$ ipython --no-banner

In [1]: import numpy as np

In [2]: np.set_printoptions(precision=2, suppress=True, linewidth=200)

In [3]: F = np.load("sample13.npy")

In [4]: F
Out[4]: 
array([[ 4,  1,  0,  0],
       [-3,  0,  5,  0],
       [ 4, -5,  4,  0],
       [ 0,  0,  0,  4]])

In [5]: rng = np.random.default_rng(242964)

In [6]: idx = rng.permutation(4)

In [7]: print(idx)
[2 1 3 0]

In [8]: A2 = F[idx][:, idx]

In [9]: A2
Out[9]: 
array([[ 4, -5,  0,  4],
       [ 5,  0,  0, -3],
       [ 0,  0,  4,  0],
       [ 0,  1,  0,  4]])

In [10]: print(np.trace(A2))
12

In [11]: np.round(np.linalg.det(A2), 2), round(np.linalg.det(F[idx]), 2)
Out[11]: (np.float64(528.0), np.float64(528.0))

In [12]: print(A2 @ A2)
[[ -9 -16   0  47]
 [ 20 -28   0   8]
 [  0   0  16   0]
 [  5   4   0  13]]

In [13]: print(np.sort(np.linalg.eigvals(A2).real))
[1.68 1.68 4.   4.65]

In [14]: print(np.flatnonzero(np.linalg.matrix_power((A2 != 0) + (A2.T != 0) + np.eye(4), 4)[3]))
[0 1 3]

In [15]: round(np.linalg.norm(F), 2)
Out[15]: np.float64(11.14)

In [16]: F.sum(axis=0)
Out[16]: array([ 5, -4,  9,  4])

In [17]: np.linalg.rank(F)
AttributeError: module 'numpy.linalg' has no attribute 'rank'


In [18]: np.linalg.matrix_rank(F)
Out[18]: np.int64(4)

In [19]: np.abs(F).max()
Out[19]: np.int64(5)

In [20]: print(np.linalg.svd(F, compute_uv=False))
[7.8  6.33 4.   2.68]

In [21]: np.unravel_index(np.abs(F).argmax(), F.shape)
Out[21]: (np.int64(1), np.int64(2))

In [22]: F - F[0]
Out[22]: 
array([[ 0,  0,  0,  0],
       [-7, -1,  5,  0],
       [ 0, -6,  4,  0],
       [-4, -1,  0,  4]])

In [23]: print(np.diff(F, axis=0))
[[-7 -1  5  0]
 [ 7 -5 -1  0]
 [-4  5 -4  4]]

In [24]: F.sum(axis=1)
Out[24]: array([5, 2, 3, 4])

In [25]: Q, V = np.linalg.qr(F[:, :1])[0], np.linalg.qr(F[:, 1:])[0]

In [26]: sigma = np.linalg.svd(Q.T @ V, compute_uv=False)

In [27]: round(float(np.linalg.norm(Q @ Q.T - V @ V.T, 2)), 2)
Out[27]: 1.0

In [28]: (sigma > 0.9).sum()
Out[28]: np.int64(0)

In [29]: sigma
Out[29]: array([0.6])

In [30]: arr = np.loadtxt("x.csv", delimiter=",")

In [31]: arr
Out[31]: 
array([[ 1.,  0.,  0.,  0.,  0.,  0.,  0.,  0.,  0.,  0.],
       [-1.,  1.,  0.,  0.,  0.,  0.,  0.,  0.,  0.,  0.],
       [ 0.,  2.,  1.,  0.,  0.,  0.,  0.,  0.,  0.,  0.],
       [ 4.,  5.,  1.,  1.,  0.,  0.,  0.,  0.,  0.,  0.],
       [ 4.,  4.,  2., -3.,  1.,  0.,  0.,  0.,  0.,  0.],
       [ 2., -2.,  0., -3.,  1.,  1.,  0.,  0.,  0.,  0.],
       [ 3., -1., -5., -3.,  5., -4.,  1.,  0.,  0.,  0.],
       [ 3.,  4., -1., -2.,  1.,  3.,  2.,  1.,  0.,  0.],
       [-3.,  5., -3.,  1., -1.,  5., -5., -2.,  1.,  0.],
       [-4.,  3.,  1.,  5.,  1.,  0., -5.,  5., -2.,  1.]])

In [32]: T = np.stack([arr, 4 * arr, arr[::-1]])

In [33]: T.shape
Out[33]: (3, 10, 10)

In [34]: print(np.einsum("bij,cij->bc", T, T))
[[ 454. 1816.   40.]
 [1816. 7264.  160.]
 [  40.  160.  454.]]

In [35]: T.sum(axis=0)
Out[35]: 
array([[  1.,   3.,   1.,   5.,   1.,   0.,  -5.,   5.,  -2.,   1.],
       [ -8.,  10.,  -3.,   1.,  -1.,   5.,  -5.,  -2.,   1.,   0.],
       [  3.,  14.,   4.,  -2.,   1.,   3.,   2.,   1.,   0.,   0.],
       [ 23.,  24.,   0.,   2.,   5.,  -4.,   1.,   0.,   0.,   0.],
       [ 22.,  18.,  10., -18.,   6.,   1.,   0.,   0.,   0.,   0.],
       [ 14.,  -6.,   2., -18.,   6.,   5.,   0.,   0.,   0.,   0.],
       [ 19.,   0., -24., -14.,  25., -20.,   5.,   0.,   0.,   0.],
       [ 15.,  22.,  -4., -10.,   5.,  15.,  10.,   5.,   0.,   0.],
       [-16.,  26., -15.,   5.,  -5.,  25., -25., -10.,   5.,   0.],
       [-19.,  15.,   5.,  25.,   5.,   0., -25.,  25., -10.,   5.]])

In [36]: np.linalg.norm(arr, axis=2)
AxisError: axis 2 is out of bounds for array of dimension 2


In [37]: np.linalg.norm(arr, axis=0)
Out[37]: array([ 9.  , 10.05,  6.48,  7.62,  5.48,  7.14,  7.42,  5.48,  2.24,  1.  ])

In [38]: np.round(np.linalg.norm(arr, 2), 2)
Out[38]: np.float64(13.6)

In [39]: vec = np.array([3, 3, 1, 3, 1, 0, 0, 3, 3, 1])

In [40]: arr @ (2 * vec)
Out[40]: array([  6.,   0.,  14.,  62.,  36., -16.,  -6.,  36.,   4.,  48.])

In [41]: print(arr * vec)
[[  3.   0.   0.   0.   0.   0.   0.   0.   0.   0.]
 [ -3.   3.   0.   0.   0.   0.   0.   0.   0.   0.]
 [  0.   6.   1.   0.   0.   0.   0.   0.   0.   0.]
 [ 12.  15.   1.   3.   0.   0.   0.   0.   0.   0.]
 [ 12.  12.   2.  -9.   1.   0.   0.   0.   0.   0.]
 [  6.  -6.   0.  -9.   1.   0.   0.   0.   0.   0.]
 [  9.  -3.  -5.  -9.   5.  -0.   0.   0.   0.   0.]
 [  9.  12.  -1.  -6.   1.   0.   0.   3.   0.   0.]
 [ -9.  15.  -3.   3.  -1.   0.  -0.  -6.   3.   0.]
 [-12.   9.   1.  15.   1.   0.  -0.  15.  -6.   1.]]

In [42]: np.einsum("ij,j->i", arr, vec)
Out[42]: array([ 3.,  0.,  7., 31., 18., -8., -3., 18.,  2., 24.])

In [43]: (arr @ vec).argmax()
Out[43]: np.int64(3)

In [44]: arr @ np.ones(10)
Out[44]: array([ 1.,  0.,  3., 11.,  8., -1., -4., 11., -2.,  5.])

In [45]: np.linalg.norm(arr @ vec) <= np.linalg.norm(arr, 2) * np.linalg.norm(vec) + 1e-9
Out[45]: np.True_

In [46]: data = np.load("test0.npy")

In [47]: data
Out[47]: 
array([[4., 3., 0., 3., 3., 3., 0., 3., 3., 3., 3., 3., 3., 3.],
       [3., 4., 0., 3., 3., 3., 0., 3., 3., 3., 3., 3., 3., 3.],
       [0., 0., 4., 0., 0., 0., 3., 0., 0., 0., 0., 0., 0., 0.],
       [3., 3., 0., 4., 3., 3., 0., 3., 3., 3., 3., 3., 3., 3.],
       [3., 3., 0., 3., 4., 3., 0., 3., 3., 3., 3., 3., 3., 3.],
       [3., 3., 0., 3., 3., 4., 0., 3., 3., 3., 3., 3., 3., 3.],
       [0., 0., 3., 0., 0., 0., 4., 0., 0., 0., 0., 0., 0., 0.],
       [3., 3., 0., 3., 3., 3., 0., 4., 3., 3., 3., 3., 3., 3.],
       [3., 3., 0., 3., 3., 3., 0., 3., 4., 3., 3., 3., 3., 3.],
       [3., 3., 0., 3., 3., 3., 0., 3., 3., 4., 3., 3., 3., 3.],
       [3., 3., 0., 3., 3., 3., 0., 3., 3., 3., 4., 3., 3., 3.],
       [3., 3., 0., 3., 3., 3., 0., 3., 3., 3., 3., 4., 3., 3.],
       [3., 3., 0., 3., 3., 3., 0., 3., 3., 3., 3., 3., 4., 3.],
       [3., 3., 0., 3., 3., 3., 0., 3., 3., 3., 3., 3., 3., 4.]])

In [48]: vals, V = np.linalg.eigh(data)

In [49]: vec = np.array([0, 2, 1, -1, -1, 1, 2, -3, 2, 1, -3, -3, -1, 3])

In [50]: vec @ data @ vec / (vec @ vec), round(vals[0], 2), np.round(vals[-1], 2)
Out[50]: (np.float64(2.0), np.float64(1.0), np.float64(37.0))

In [51]: np.abs(data).sum(axis=1).max(), np.round(np.abs(vals).max(), 2)
Out[51]: (np.float64(37.0), np.float64(37.0))

In [52]: print(np.linalg.eigvalsh(data[1:, 1:]))
[ 1.  1.  1.  1.  1.  1.  1.  1.  1.  1.  1.  7. 34.]
